>>> import numpy as np
>>> np.set_printoptions(precision=2, suppress=True, linewidth=140)
>>> def rnd(a):
...     return np.round(a, 2) + 0
... 
>>> rng = np.random.default_rng(290)
>>> idx = rng.integers(0, 3, 4)
>>> m1 = (idx[:, None] == idx) * -3 + np.eye(4)
>>> m1
array([[-2.,  0.,  0., -3.],
       [ 0., -2., -3.,  0.],
       [ 0., -3., -2.,  0.],
       [-3.,  0.,  0., -2.]])
>>> ev, vecs = np.linalg.eigh(m1)
>>> np.unique(ev.round(6) + 0, return_counts=True)[1]
array([2, 2])
>>> (ev > 1e-8).sum(), (ev < -1e-8).sum()
(np.int64(2), np.int64(2))
>>> rnd(np.linalg.svd(m1, compute_uv=False))
array([5., 5., 1., 1.])
>>> rnd(vecs @ np.diag(ev) @ vecs.T)
array([[-2.,  0.,  0., -3.],
       [ 0., -2., -3.,  0.],
       [ 0., -3., -2.,  0.],
       [-3.,  0.,  0., -2.]])
>>> rnd(np.linalg.det(m1))
np.float64(25.0)
>>> m1 @ m1
array([[13.,  0.,  0., 12.],
       [ 0., 13., 12.,  0.],
       [ 0., 12., 13.,  0.],
       [12.,  0.,  0., 13.]])
>>> u = np.array([0, -1, 1, -1])
>>> arr = -3 * np.eye(4) + np.outer(u, u)
>>> arr
array([[-3.,  0.,  0.,  0.],
       [ 0., -2., -1.,  1.],
       [ 0., -1., -2., -1.],
       [ 0.,  1., -1., -2.]])
>>> ev, vecs = np.linalg.eigh(arr)
>>> np.unique(ev.round(6) + 0, return_counts=True)[1]
array([3, 1])
>>> np.abs(vecs[:, -1]).round(6).argmax()
np.int64(1)
>>> rnd(vecs @ np.diag(ev) @ vecs.T)
array([[-3.,  0.,  0.,  0.],
       [ 0., -2., -1.,  1.],
       [ 0., -1., -2., -1.],
       [ 0.,  1., -1., -2.]])
>>> (ev > 1e-8).sum(), (ev < -1e-8).sum()
(np.int64(0), np.int64(3))
>>> rnd(ev)
array([-3., -3., -3.,  0.])
>>> rnd(vecs.T @ arr @ vecs)
array([[-3.,  0.,  0.,  0.],
       [ 0., -3.,  0.,  0.],
       [ 0.,  0., -3.,  0.],
       [ 0.,  0.,  0.,  0.]])
>>> rnd(np.linalg.eigvalsh(arr + -2 * np.eye(4)))
array([-5., -5., -5., -2.])
>>> rnd(np.linalg.eigvals(m1).sum().real)
np.float64(-8.0)
>>> rnd(np.poly(m1))
array([  1.,   8.,   6., -40.,  25.])
>>> rnd(np.linalg.eigvals(m1))
array([ 1., -5.,  1., -5.])
>>> np.einsum("ii->", m1)
np.float64(-8.0)
>>> np.allclose(arr[:-1].T @ np.linalg.lstsq(arr[:-1].T, arr[-1])[0], arr[-1])
True
>>> Q, _ = np.linalg.qr(np.array([[0.8, -0.5, -0.7, 0.2, 0.2, -1.7, 0.8],
...     [2.8, 0.7, 0.3, 0.8, 0.9, 1.9, -0.3],
...     [0.4, -0.8, -0.5, -0.1, 1.4, 0.1, 0.4],
...     [0.8, -0.7, 1.7, 0.4, 0.4, 1.4, 2.0],
...     [0.0, 0.1, -0.3, 2.5, 0.4, -0.3, 1.2],
...     [0.3, -0.2, -0.9, -1.7, 2.4, 2.0, 0.6],
...     [-1.0, 0.3, 0.3, -1.2, -0.1, 0.7, 0.5]]))
>>> E = Q[:, :7]
>>> rnd(E)
array([[-0.25,  0.37, -0.36,  0.06,  0.46, -0.63, -0.25],
       [-0.87, -0.43,  0.03, -0.08, -0.07, -0.07,  0.2 ],
       [-0.12,  0.57, -0.25,  0.01, -0.18,  0.11,  0.74],
       [-0.25,  0.51,  0.76, -0.02, -0.21, -0.1 , -0.22],
       [ 0.  , -0.07, -0.14,  0.8 , -0.52, -0.23, -0.1 ],
       [-0.09,  0.15, -0.43, -0.49, -0.6 ,  0.04, -0.42],
       [ 0.31, -0.23,  0.18, -0.32, -0.26, -0.73,  0.34]])
>>> Q, vecs = np.linalg.qr(E[:, :6])[0], np.linalg.qr(E[:, 6:])[0]
>>> sv = np.linalg.svd(Q.T @ vecs, compute_uv=False)
>>> rnd(np.degrees(np.arccos(sv.clip(0, 1))))
array([90.])
>>> rnd(sv)
array([0.])
>>> F = np.diag(np.array([2, 3, 3, 1, 2, 0, 3, 3])) + -1 * np.eye(8, k=1) + -1 * np.eye(8, k=-1)
>>> F
array([[ 2., -1.,  0.,  0.,  0.,  0.,  0.,  0.],
       [-1.,  3., -1.,  0.,  0.,  0.,  0.,  0.],
       [ 0., -1.,  3., -1.,  0.,  0.,  0.,  0.],
       [ 0.,  0., -1.,  1., -1.,  0.,  0.,  0.],
       [ 0.,  0.,  0., -1.,  2., -1.,  0.,  0.],
       [ 0.,  0.,  0.,  0., -1.,  0., -1.,  0.],
       [ 0.,  0.,  0.,  0.,  0., -1.,  3., -1.],
       [ 0.,  0.,  0.,  0.,  0.,  0., -1.,  3.]])
>>> rnd(np.linalg.eigvalsh(F).min())
np.float64(-0.76)
>>> [round(float(np.linalg.det(F[:i, :i])), 2) + 0 for i in range(1, 9)]
[2.0, 5.0, 13.0, 8.0, 3.0, -8.0, -27.0, -73.0]
>>> ev, vecs = np.linalg.eigh(F)
>>> x0 = np.array([-3, 0, 1, -2, -3, 5, 0, 0])
>>> x0 @ F @ x0
np.float64(65.0)
>>> A2 = np.array([[2, 0, 2], [0, 2, 2]])
>>> cent = np.kron(A2, arr)
>>> cent.shape
(8, 12)
>>> ev, vecs = np.linalg.eigh(F)
>>> rnd(np.linalg.eigvalsh(F + 3 * np.eye(8)))
array([2.24, 3.25, 4.26, 5.09, 5.54, 6.08, 7.15, 7.38])
>>> ev.sum(), np.trace(F)
(np.float64(17.0), np.float64(17.0))
>>> (ev > 1e-8).sum(), (ev < -1e-8).sum()
(np.int64(7), np.int64(1))
>>> rnd(ev)
array([-0.76,  0.25,  1.26,  2.09,  2.54,  3.08,  4.15,  4.38])
>>> feats = np.loadtxt("test15.csv", delimiter=",")
>>> rnd(feats)
array([[ 1.72,  0.13, -0.68],
       [ 0.13,  0.01, -0.05],
       [-0.68, -0.05,  0.27]])
>>> def softmax(z):
...     e = np.exp(z - z.max(axis=-1, keepdims=True))
...     return e / e.sum(axis=-1, keepdims=True)
... 
>>> rnd(softmax(10 * feats[1]))
array([0.69, 0.2 , 0.11])
>>> scores = feats @ feats.T / np.sqrt(3)
>>> softmax(scores).round(6).argmax(axis=1)
array([0, 0, 2])
>>> rnd(softmax(scores + np.triu(np.full(scores.shape, -np.inf), 1)))
array([[1.  , 0.  , 0.  ],
       [0.53, 0.47, 0.  ],
       [0.16, 0.34, 0.49]])
>>> rnd(softmax(scores)[1] @ feats)
array([ 0.48,  0.04, -0.19])
>>> ev, vecs = np.linalg.eigh(feats)
>>> x0 = np.array([-1, 1, 0])
>>> rnd(np.linalg.eigvalsh(feats[1:, 1:]))
array([0.  , 0.28])
>>> rnd(x0 @ feats @ x0)
np.float64(1.47)
>>> U, sv, vt = np.linalg.svd(feats)
>>> vecs = vt[:(sv > 1e-8).sum()]
>>> x0 = feats[2] + -3 * feats[1] + rng.integers(2) * np.eye(3)[1]
>>> rnd(x0)
array([-1.07, -0.08,  0.42])
>>> rnd(np.diag(vecs.T @ vecs))
array([0.86, 0.01, 0.13])
>>> rnd(vecs.T @ vecs)
array([[ 0.86,  0.07, -0.34],
       [ 0.07,  0.01, -0.03],
       [-0.34, -0.03,  0.13]])
>>> np.linalg.matrix_rank(feats, rtol=0.1)
np.int64(1)
>>> rnd(np.linalg.norm(feats, 2) / np.linalg.norm(feats))
np.float64(1.0)
>>> np.linalg.cond(feats) > 100
np.True_
>>> J = np.array([[0, 0, 1, 0, 0, 3, 0, -3],
...     [0, 0, 0, 0, 0, 0, 0, 0],
...     [-3, -2, 0, 0, -3, 0, 0, 0],
...     [0, 0, 0, 0, 3, -3, 0, 0]])
>>> J
array([[ 0,  0,  1,  0,  0,  3,  0, -3],
       [ 0,  0,  0,  0,  0,  0,  0,  0],
       [-3, -2,  0,  0, -3,  0,  0,  0],
       [ 0,  0,  0,  0,  3, -3,  0,  0]])
>>> U, sv, vt = np.linalg.svd(J)
>>> np.argmax(sv[:-1] / (sv[1:] + 1e-6)) + 1
np.int64(3)
>>> rnd(sv)
array([5.67, 4.52, 2.53, 0.  ])
>>> A2 = U[:, :3] @ np.diag(sv[:3]) @ vt[:3]
>>> rnd(A2)
array([[ 0.,  0.,  1.,  0.,  0.,  3.,  0., -3.],
       [ 0.,  0.,  0.,  0.,  0.,  0.,  0.,  0.],
       [-3., -2.,  0.,  0., -3.,  0.,  0.,  0.],
       [ 0.,  0.,  0.,  0.,  3., -3.,  0.,  0.]])
>>> rnd(np.linalg.norm(J - A2) / np.linalg.norm(J))
np.float64(0.0)
>>> np.linalg.matrix_rank(A2)
np.int64(3)
>>> x0 = np.array([1, -2, 2, 3, -1, -2, 3, 1])
>>> np.sign((J @ x0).round(6))
array([-1,  0,  1,  1])
>>> J @ (2 * x0)
array([-14,   0,   8,   6])
>>> np.einsum("ij,j->i", J, x0)
array([-7,  0,  4,  3])
>>> np.linalg.norm(J @ x0) <= np.linalg.norm(J, 2) * np.linalg.norm(x0) + 1e-9
np.True_
>>> (J * x0).sum(axis=1)
array([-7,  0,  4,  3])
>>> (J @ x0).argmax()
np.int64(2)
